$ python3 -q
>>> import numpy as np
>>> from numpy import linalg as LA
>>> np.set_printoptions(precision=2, suppress=True, linewidth=160, floatmode="fixed")
>>> rd = lambda a: np.round(a, 2) + 0
>>> arr = np.loadtxt("data.csv", delimiter=",")
>>> print(arr)
[[  9.02  -9.85   6.45   3.60  -4.52  -3.30]
 [ -6.30  34.20  11.71   2.31 -21.34  -2.45]
 [  0.03  -9.20   4.00  -0.71   3.28  11.35]
 [ -2.27  18.24  10.87   2.03 -12.29  -7.42]
 [ -2.78 -14.45   0.28   4.11  -6.61   3.77]
 [ 19.89  -9.16   7.20  -3.47  -3.98  10.29]
 [ -0.71 -10.47  -8.28   0.98   5.30   3.18]
 [ 22.64  12.51  11.84  11.72  10.93   2.54]
 [  7.18   5.58  -3.59   0.05  -7.17   9.41]
 [  2.81 -25.99  -6.24  -5.29  14.21   5.29]
 [  6.43 -14.73  -1.25   2.44   1.28  -8.04]
 [ 15.00  26.26  18.92   7.44 -14.07   4.18]
 [  0.59   3.99  -3.11  -1.23  -1.44  -8.40]
 [  0.89 -10.14   0.53   3.66   5.83  -2.70]
 [  2.00  30.50  14.91   4.71 -27.55 -13.41]
 [-15.23   4.37   2.81   1.94   9.84  -1.53]]
>>> cen = (arr - arr.mean(axis=0)) / arr.std(axis=0)
>>> rd(cen.std(axis=0))
array([1.00, 1.00, 1.00, 1.00, 1.00, 1.00])
>>> c = LA.lstsq(np.delete(cen, 4, axis=1), cen[:, 4])[0]
>>> rd(1 - np.var(cen[:, 4] - np.delete(cen, 4, axis=1) @ c))
np.float64(0.62)
>>> np.abs(c).argmax()
np.int64(1)
>>> q, V = LA.qr(arr[:, :2])[0], LA.qr(arr[:, 2:])[0]
>>> s = LA.svd(q.T @ V, compute_uv=False)
>>> (s > 0.9).sum()
np.int64(0)
>>> print(rd(np.degrees(np.arccos(s.clip(0, 1)))))
[31.15 57.01]
>>> F = np.array([[6.0, -12.0, 18.0, 14.0, -18.0, -6.0],
...     [-12.0, 38.0, -54.0, -42.0, 54.0, 18.0],
...     [18.0, -54.0, 83.0, 63.0, -81.0, -27.0],
...     [14.0, -42.0, 63.0, 51.0, -63.0, -21.0],
...     [-18.0, 54.0, -81.0, -63.0, 83.0, 27.0],
...     [-6.0, 18.0, -27.0, -21.0, 27.0, 11.0]])
>>> q, Rm = LA.qr(F)
>>> rd(q.T @ q)
array([[1.00, 0.00, 0.00, 0.00, 0.00, 0.00],
       [0.00, 1.00, 0.00, 0.00, 0.00, 0.00],
       [0.00, 0.00, 1.00, 0.00, 0.00, 0.00],
       [0.00, 0.00, 0.00, 1.00, 0.00, 0.00],
       [0.00, 0.00, 0.00, 0.00, 1.00, 0.00],
       [0.00, 0.00, 0.00, 0.00, 0.00, 1.00]])
>>> rd(np.trace(q @ q.T))
np.float64(6.0)
>>> rd(np.abs(np.diag(Rm)))
array([32.56,  6.31,  3.48,  2.37,  2.43,  2.04])
>>> np.allclose(Rm.T @ Rm, F.T @ F)
True
